% ipython --no-banner

In [1]: import numpy as np

In [2]: import numpy.linalg as la

In [3]: np.set_printoptions(suppress=True, linewidth=140)

In [4]: Z = np.array([[0, 3, -1, -1, -3, 0],
   ...:     [2, 1, 3, 0, 3, -2],
   ...:     [1, -3, -3, 2, -3, -3],
   ...:     [-2, -3, 3, 2, 3, -3],
   ...:     [2, 3, -3, -1, -2, 1],
   ...:     [3, 2, 3, 1, -1, -2]])

In [5]: rng = np.random.default_rng(386)

In [6]: m1 = (rng.random((24, 6)) < 0.25) @ Z

In [7]: m1
Out[7]: 
array([[ 0,  3, -1, -1, -3,  0],
       [-2, -3,  3,  2,  3, -3],
       [ 4, -1,  0,  3, -4, -5],
       [ 1, -3, -3,  2, -3, -3],
       [-2, -3,  3,  2,  3, -3],
       [ 0,  0,  0,  0,  0,  0],
       [ 5,  6,  5,  0, -1, -4],
       [ 3,  2,  3,  1, -1, -2],
       [ 2,  3, -3, -1, -2,  1],
       [ 3, -2,  0,  2,  0, -5],
       [ 3,  0,  9,  3,  5, -7],
       [ 0,  0,  0,  1,  1, -2],
       [ 4, -1,  0,  3, -4, -5],
       [ 0,  0,  0,  0,  0,  0],
       [ 0,  1,  5,  1,  3, -5],
       [ 0, -2,  6,  2,  6, -5],
       [-2, -3,  3,  2,  3, -3],
       [ 2,  3, -3, -1, -2,  1],
       [ 0,  0,  0,  0,  0,  0],
       [ 1, -3, -3,  3, -2, -5],
       [ 2, -1,  2,  4, -4, -8],
       [ 0,  0,  0,  0,  0,  0],
       [ 0,  0,  0,  0,  0,  0],
       [ 3,  2,  3,  1, -1, -2]])

In [8]: A2 = np.c_[m1[:, :2] @ np.array([[5, 9], [4, 9]]), np.array([6, -2, 7, 9, 8, 2, -2, 5, 3, -4, 4, -7, 9, -8, -3, 4, 3, 6, 0, 0, 1, 3, 4, 6])]

In [9]: A2
Out[9]: 
array([[ 12,  27,   6],
       [-22, -45,  -2],
       [ 16,  27,   7],
       [ -7, -18,   9],
       [-22, -45,   8],
       [  0,   0,   2],
       [ 49,  99,  -2],
       [ 23,  45,   5],
       [ 22,  45,   3],
       [  7,   9,  -4],
       [ 15,  27,   4],
       [  0,   0,  -7],
       [ 16,  27,   9],
       [  0,   0,  -8],
       [  4,   9,  -3],
       [ -8, -18,   4],
       [-22, -45,   3],
       [ 22,  45,   6],
       [  0,   0,   0],
       [ -7, -18,   0],
       [  6,   9,   1],
       [  0,   0,   3],
       [  0,   0,   4],
       [ 23,  45,   6]])

In [10]: la.matrix_rank(A2)
Out[10]: np.int64(3)

In [11]: np.round(la.norm(la.qr(m1)[0].T @ A2, axis=0) ** 2 / ((A2 ** 2).sum(axis=0) + 1e-12), 1)
Out[11]: array([1. , 1. , 0.3])

In [12]: np.round(la.norm(A2 - m1 @ la.lstsq(m1, A2)[0], axis=0), 1) + 0
Out[12]: array([ 0. ,  0. , 21.4])

In [13]: la.matrix_rank(np.c_[m1, A2])
Out[13]: np.int64(7)

In [14]: A2 = m1 + rng.integers(-2, 3, (24, 5)) @ rng.integers(-2, 3, (5, 6))

In [15]: A2
Out[15]: 
array([[ -2,   4,   1,   5,   0,  -2],
       [ -2,  -3,  -3,   2,   3,   1],
       [  4,  -5,   1,   2,  -9,  -1],
       [ -2,  -7,   3,   9,  -4,   3],
       [  5,   2,   0,   8,  15,  -6],
       [  0,   1,  -6,  -4,  -2,  -1],
       [ -2,   4,   4,  -6, -10,  -3],
       [  4,  10,  -2,  -1,   7, -10],
       [ -3,  -3,   4,  -1, -11,   4],
       [ -5,  -2,   8,   2,  -3,  -8],
       [ -3,  -1,   7,   7,   4,  -1],
       [  2,  -4,  -4,   7,   1,   8],
       [  5,   2,  -1,  -1,  -3, -11],
       [ 12,   4, -12,  -4,   7,  -1],
       [ -5,  -2,  11,  12,   4,   0],
       [  4,   0,   7,   3,  11,  -7],
       [ -1,  -7,   8,  18,   8,   4],
       [  5,   7,  -2,   1,   5,  -4],
       [ -4,  -2,   8,   4,  -1,   1],
       [ 11,  -1,  -9,   5,   5,  -6],
       [ 11,   4,  -5,   4,   5, -12],
       [ -3,   0,   0,  -5,  -4,  -1],
       [ -6,  -4,   8,  10,  -1,   5],
       [  9,   5,   1,   1,   5,  -5]])

In [16]: la.matrix_rank(A2 - m1, tol=1e-8)
Out[16]: np.int64(5)

In [17]: np.round(la.svd(A2 - m1, compute_uv=False), 1) + 0
Out[17]: array([45.3, 33.1, 21.9, 11.4,  3.6,  0. ])

In [18]: lab = m1[:, 2] > np.median(m1[:, 2])

In [19]: f = m1[lab].mean(axis=0) - m1[~lab].mean(axis=0)

In [20]: round((((m1 - m1.mean(axis=0)) @ f > 0) == lab).mean(), 1)
Out[20]: np.float64(1.0)

In [21]: np.argsort(-np.abs(f).round(6), kind="stable")
Out[21]: array([2, 4, 5, 3, 0, 1])

In [22]: f.round(1) + 0
Out[22]: array([-0.2,  0. ,  5.1,  1. ,  3. , -2.6])

In [23]: A = np.load("test4.npy")

In [24]: A
Out[24]: 
array([[4., 1., 0., 1.],
       [0., 8., 7., 8.],
       [0., 7., 8., 1.],
       [0., 3., 8., 6.]])

In [25]: A2 = A + rng.integers(-2, 3, (4, 1)) @ rng.integers(-2, 3, (1, 4))

In [26]: A2
Out[26]: 
array([[ 8., -1., -2., -3.],
       [-2.,  9.,  8., 10.],
       [-2.,  8.,  9.,  3.],
       [ 2.,  2.,  7.,  4.]])

In [27]: A2 - A
Out[27]: 
array([[ 4., -2., -2., -4.],
       [-2.,  1.,  1.,  2.],
       [-2.,  1.,  1.,  2.],
       [ 2., -1., -1., -2.]])

In [28]: np.trace(A)
Out[28]: np.float64(26.0)

In [29]: np.allclose(A, A.T)
Out[29]: False

In [30]: np.round(la.matrix_power(A, 2), 1)
Out[30]: 
array([[ 16.,  15.,  15.,  18.],
       [  0., 137., 176., 119.],
       [  0., 115., 121.,  70.],
       [  0.,  98., 133.,  68.]])

In [31]: np.round(np.sort(np.abs(la.eigvals(A))), 1)
Out[31]: array([ 4. ,  4. ,  4. , 18.6])

In [32]: (A + A.T) / 2
Out[32]: 
array([[4. , 0.5, 0. , 0.5],
       [0.5, 8. , 7. , 5.5],
       [0. , 7. , 8. , 4.5],
       [0.5, 5.5, 4.5, 6. ]])

In [33]: A.inv()
Traceback (most recent call last):
  Cell In[33], line 1
    A.inv()
AttributeError: 'numpy.ndarray' object has no attribute 'inv'


In [34]: (A - A.T) / 2
Out[34]: 
array([[ 0. ,  0.5,  0. ,  0.5],
       [-0.5,  0. ,  0. ,  2.5],
       [ 0. ,  0. ,  0. , -3.5],
       [-0.5, -2.5,  3.5,  0. ]])

In [35]: np.round(np.poly(A), 1)
Out[35]: array([   1.,  -26.,  167., -619., 1212.])

In [36]: round(float(la.eigvals(A).sum().real), 1)
Out[36]: 26.0

In [37]: np.kron(np.eye(2, dtype=int), A)
Out[37]: 
array([[4., 1., 0., 1., 0., 0., 0., 0.],
       [0., 8., 7., 8., 0., 0., 0., 0.],
       [0., 7., 8., 1., 0., 0., 0., 0.],
       [0., 3., 8., 6., 0., 0., 0., 0.],
       [0., 0., 0., 0., 4., 1., 0., 1.],
       [0., 0., 0., 0., 0., 8., 7., 8.],
       [0., 0., 0., 0., 0., 7., 8., 1.],
       [0., 0., 0., 0., 0., 3., 8., 6.]])

In [38]: np.round(la.det(A[::-1]), 1)
Out[38]: np.float64(1212.0)

In [39]: np.einsum("ij,ji->", A, A)
Out[39]: np.float64(342.0)

In [40]: np.round(la.det(A.T), 1)
Out[40]: np.float64(1212.0)
